>>> import numpy as np
>>> import numpy.linalg as la
>>> np.set_printoptions(precision=3, suppress=True, linewidth=160, legacy="1.25")
>>> def rd(a):
...     return np.round(a, 3) + 0
... 
>>> data = np.array([[1, -2, 3], [0, -2, 0], [-2, 1, 3]])
>>> rd(la.det(data.T))
-18.0
>>> rd(la.eigvals(data).sum().real)
2.0
>>> rd(la.eigvals(data))
array([ 2.+2.236j,  2.-2.236j, -2.+0.j   ])
>>> q, Rm = la.qr(data)
>>> rd(Rm)
array([[-2.236,  1.789,  1.342],
       [ 0.   ,  2.408, -2.242],
       [ 0.   ,  0.   ,  3.343]])
>>> np.allclose(Rm.T @ Rm, data.T @ data)
True
>>> rd(np.abs(np.diag(Rm)))
array([2.236, 2.408, 3.343])
>>> rd(abs(Rm[0, 0])), rd(la.norm(data[:, 0]))
(2.236, 2.236)
>>> rd(q.T @ q)
array([[1., 0., 0.],
       [0., 1., 0.],
       [0., 0., 1.]])
>>> rd(q)
array([[-0.447, -0.498,  0.743],
       [ 0.   , -0.83 , -0.557],
       [ 0.894, -0.249,  0.371]])
>>> other = q / la.norm(q, axis=1, keepdims=True)
>>> G = other @ other.T
>>> rd(G)
array([[1., 0., 0.],
       [0., 1., 0.],
       [0., 0., 1.]])
>>> (G - 2 * np.eye(3)).round(6).argmax(axis=1)
array([1, 0, 0])
>>> (np.abs(G) > 0.9).astype(int)
array([[1, 0, 0],
       [0, 1, 0],
       [0, 0, 1]])
>>> np.argwhere(np.triu(np.abs(G) > 0.95, 1))
array([], shape=(0, 2), dtype=int64)
>>> vec = np.array([-2, -2, 2])
>>> h1 = np.maximum(data @ vec, 0)
>>> rd(np.tanh(data @ vec))
array([1.   , 0.999, 1.   ])
>>> np.maximum(data @ vec, 0) - np.maximum(-data @ vec, 0)
array([8, 4, 8])
>>> np.flatnonzero(h1 > 1e-9)
array([0, 1, 2])
>>> q, _ = la.qr(np.array([[0.5, -1.2, -0.1, 0.1],
...     [1.6, -1.8, 1.2, 0.7],
...     [0.2, -0.5, -1.1, -1.2],
...     [-1.9, -0.5, -0.5, -0.4]]))
>>> evals = np.array([0, -1, -2, -1])
>>> F = q @ np.diag(evals) @ q.T
>>> rd(F)
array([[-1.026,  0.218, -0.208, -0.108],
       [ 0.218, -0.741,  0.376, -0.527],
       [-0.208,  0.376, -1.769,  0.076],
       [-0.108, -0.527,  0.076, -0.465]])
>>> # rows and columns are dependent
>>> evals, evecs = la.eigh(F)
>>> vec = np.array([6, -6, 6, 2])
>>> rd(la.eigvalsh(F[1:, 1:]))
array([-1.934, -1.   , -0.04 ])
>>> (np.sign(evecs[:, -1].round(6)) == np.sign(evecs[0, -1].round(6))).astype(int)
array([1, 1, 1, 0])
>>> rd(vec @ F @ vec)
-174.963
>>> rd(evecs * np.abs(evals) @ evecs.T)
array([[ 1.026, -0.218,  0.208,  0.108],
       [-0.218,  0.741, -0.376,  0.527],
       [ 0.208, -0.376,  1.769, -0.076],
       [ 0.108,  0.527, -0.076,  0.465]])
